In [1]: import numpy as np

In [2]: from numpy import linalg as LA

In [3]: np.set_printoptions(suppress=True, linewidth=100)

In [4]: rnd = lambda a: np.round(a, 2) + 0

In [5]: feats = np.load("m.npy")

In [6]: rnd(feats)
Out[6]: 
array([[0.08, 0.08, 0.08, 0.25],
       [0.08, 0.08, 0.08, 0.25],
       [0.08, 0.08, 0.08, 0.25],
       [0.25, 0.25, 0.25, 0.75]])

In [7]: (feats - feats.T) / 2
Out[7]: 
array([[0., 0., 0., 0.],
       [0., 0., 0., 0.],
       [0., 0., 0., 0.],
       [0., 0., 0., 0.]])

In [8]: rnd(LA.matrix_power(feats, 4))
Out[8]: 
array([[0.08, 0.08, 0.08, 0.25],
       [0.08, 0.08, 0.08, 0.25],
       [0.08, 0.08, 0.08, 0.25],
       [0.25, 0.25, 0.25, 0.75]])

In [9]: rnd(LA.det(feats))
Out[9]: np.float64(0.0)

In [10]: np.trace(feats)
Out[10]: np.float64(1.0)

In [11]: x = np.array([2, 3, 0, 2])

In [12]: np.trace(feats)
Out[12]: np.float64(1.0)

In [13]: M = np.loadtxt("x.csv", delimiter=",")

In [14]: M
Out[14]: 
array([[ 0., -1., -2.],
       [-1.,  0.,  0.],
       [-2.,  0.,  0.]])

In [15]: # looks like rank 2

In [16]: rnd(LA.det(M.T))
Out[16]: np.float64(0.0)

In [17]: np.einsum("ii->", M)
Out[17]: np.float64(0.0)

In [18]: mat = np.load("arr.npy")

In [19]: mat
Out[19]: 
array([[2, 3, 3, 5],
       [3, 6, 2, 3],
       [3, 2, 0, 3],
       [5, 3, 3, 2]])

In [20]: ev, vecs = LA.eigh(M)

In [21]: x = np.array([0, -3, -1])

In [22]: rnd(vecs * np.abs(ev) @ vecs.T)
Out[22]: 
array([[2.24, 0.  , 0.  ],
       [0.  , 0.45, 0.89],
       [0.  , 0.89, 1.79]])

In [23]: np.abs(M).sum(axis=1).max(), rnd(np.abs(ev).max())
Out[23]: (np.float64(3.0), np.float64(2.24))

In [24]: (np.sign(vecs[:, -1].round(6)) == np.sign(vecs[0, -1].round(6))).astype(int)
Out[24]: array([1, 0, 0])

In [25]: rnd(LA.eigvalsh(M[1:, 1:]))
Out[25]: array([0., 0.])

In [26]: rnd(vecs * np.maximum(ev, 0) @ vecs.T)
Out[26]: 
array([[ 1.12, -0.5 , -1.  ],
       [-0.5 ,  0.22,  0.45],
       [-1.  ,  0.45,  0.89]])

In [27]: ev, vecs = LA.eigh(mat)

In [28]: rnd(LA.svd(mat, compute_uv=False))
Out[28]: array([12.42,  3.  ,  2.58,  2.  ])

In [29]: rnd(np.abs(vecs[:, -1]))
Out[29]: array([0.52, 0.59, 0.34, 0.52])

In [30]: rnd(vecs.T @ mat @ vecs)
Out[30]: 
array([[-3.  ,  0.  ,  0.  ,  0.  ],
       [ 0.  , -2.  ,  0.  ,  0.  ],
       [ 0.  ,  0.  ,  2.58,  0.  ],
       [ 0.  ,  0.  ,  0.  , 12.42]])

In [31]: E = np.loadtxt("dump.csv", delimiter=",")

In [32]: rnd(E)
Out[32]: 
array([[-2.74,  1.2 ,  0.2 ],
       [-1.22, -2.7 , -0.46],
       [ 0.  , -0.5 ,  2.96]])

In [33]: A2 = np.array([[4, 6, 3], [0, 0, 9]])

In [34]: C = np.kron(A2, E)

In [35]: LA.matrix_rank(C)
Out[35]: np.int64(6)

In [36]: rnd(LA.norm(C, 2)), rnd(LA.norm(A2, 2) * LA.norm(E, 2))
Out[36]: (np.float64(29.97), np.float64(29.97))

In [37]: W0 = np.load("out6.npy")

In [38]: rnd(W0)
Out[38]: 
array([[ 0.36,  0.3 , -0.23,  0.3 ],
       [ 0.3 ,  0.24, -0.19,  0.24],
       [-0.23, -0.19,  0.15, -0.19],
       [ 0.3 ,  0.24, -0.19,  0.24]])

In [39]: f, g = W0[3], W0[1]

In [40]: rnd(f @ g)
Out[40]: np.float64(0.24)

In [41]: rnd(f @ f)
Out[41]: np.float64(0.24)

In [42]: p = (f @ g) / (f @ f) * f

In [43]: g - p
Out[43]: array([0., 0., 0., 0.])

In [44]: rnd(np.outer(f, g))
Out[44]: 
array([[ 0.09,  0.07, -0.06,  0.07],
       [ 0.07,  0.06, -0.05,  0.06],
       [-0.06, -0.05,  0.04, -0.05],
       [ 0.07,  0.06, -0.05,  0.06]])

In [45]: LA.matrix_rank(np.outer(f, g))
Out[45]: np.int64(1)

In [46]: rnd(p)
Out[46]: array([ 0.3 ,  0.24, -0.19,  0.24])

In [47]: (g - p) @ f
Out[47]: np.float64(0.0)
